>>> import numpy as np
>>> from numpy import linalg as LA
>>> np.set_printoptions(precision=2, suppress=True, linewidth=100, floatmode="fixed")
>>> W2 = np.array([[2, 8, 3], [2, 0, 8], [9, 6, 3]])
>>> rng = np.random.default_rng(53787)
>>> K = (rng.random((15, 3)) < 0.25) @ W2
>>> K
array([[ 0,  0,  0],
       [ 2,  8,  3],
       [ 0,  0,  0],
       [ 0,  0,  0],
       [ 0,  0,  0],
       [ 0,  0,  0],
       [ 4,  8, 11],
       [ 0,  0,  0],
       [ 0,  0,  0],
       [ 0,  0,  0],
       [ 0,  0,  0],
       [ 2,  8,  3],
       [ 0,  0,  0],
       [ 2,  0,  8],
       [ 2,  8,  3]])
>>> U, s, Vh = LA.svd(K)
>>> np.argmax(s[:-1] / (s[1:] + 1e-6)) + 1
np.int64(2)
>>> s.round(2) + 0
array([20.66,  8.54,  0.00])
>>> A2 = U[:, :2] @ np.diag(s[:2]) @ Vh[:2]
>>> LA.matrix_rank(A2)
np.int64(2)
>>> A2.round(2) + 0
array([[ 0.00,  0.00,  0.00],
       [ 2.00,  8.00,  3.00],
       [ 0.00,  0.00,  0.00],
       [ 0.00,  0.00,  0.00],
       [ 0.00,  0.00,  0.00],
       [ 0.00,  0.00,  0.00],
       [ 4.00,  8.00, 11.00],
       [ 0.00,  0.00,  0.00],
       [ 0.00,  0.00,  0.00],
       [ 0.00,  0.00,  0.00],
       [ 0.00,  0.00,  0.00],
       [ 2.00,  8.00,  3.00],
       [ 0.00,  0.00,  0.00],
       [ 2.00,  0.00,  8.00],
       [ 2.00,  8.00,  3.00]])
>>> LA.matrix_rank(K, rtol=0.05)
np.int64(2)
>>> round(float(np.abs(K - A2).max()), 2)
0.0
>>> U, s, Vh = LA.svd(K)
>>> evecs = Vh[:(s > 1e-8).sum()]
>>> vec = K[14] + -1 * K[6] + rng.integers(2) * np.eye(3)[2]
>>> vec
array([-2.00,  0.00, -7.00])
>>> np.diag(evecs.T @ evecs)
array([0.08, 0.98, 0.94])
>>> round(LA.norm(vec - evecs.T @ evecs @ vec), 2)
np.float64(0.24)
>>> LA.matrix_rank(np.vstack([K, vec]))
np.int64(3)
>>> U, s, Vh = LA.svd(K, full_matrices=False)
>>> np.cumsum(s ** 2) / np.sum(s ** 2)
array([0.85, 1.00, 1.00])
>>> (s > 1e-8).sum()
np.int64(2)
>>> round(float(np.sqrt((s ** 2).sum())), 2), round(LA.norm(K), 2)
(22.36, np.float64(22.36))
>>> mat = np.array([[-5.0, -0.9, -0.4, -0.2],
...     [0.5, -1.5, 1.4, 0.1],
...     [8.5, 0.5, 0.8, -0.6]])
>>> mat.reshape(2, -1)
array([[-5.00, -0.90, -0.40, -0.20,  0.50, -1.50],
       [ 1.40,  0.10,  8.50,  0.50,  0.80, -0.60]])
>>> T = mat.reshape(3, 2, -1)
>>> np.einsum("ihd,jhd->hij", T, T).shape
(2, 3, 3)
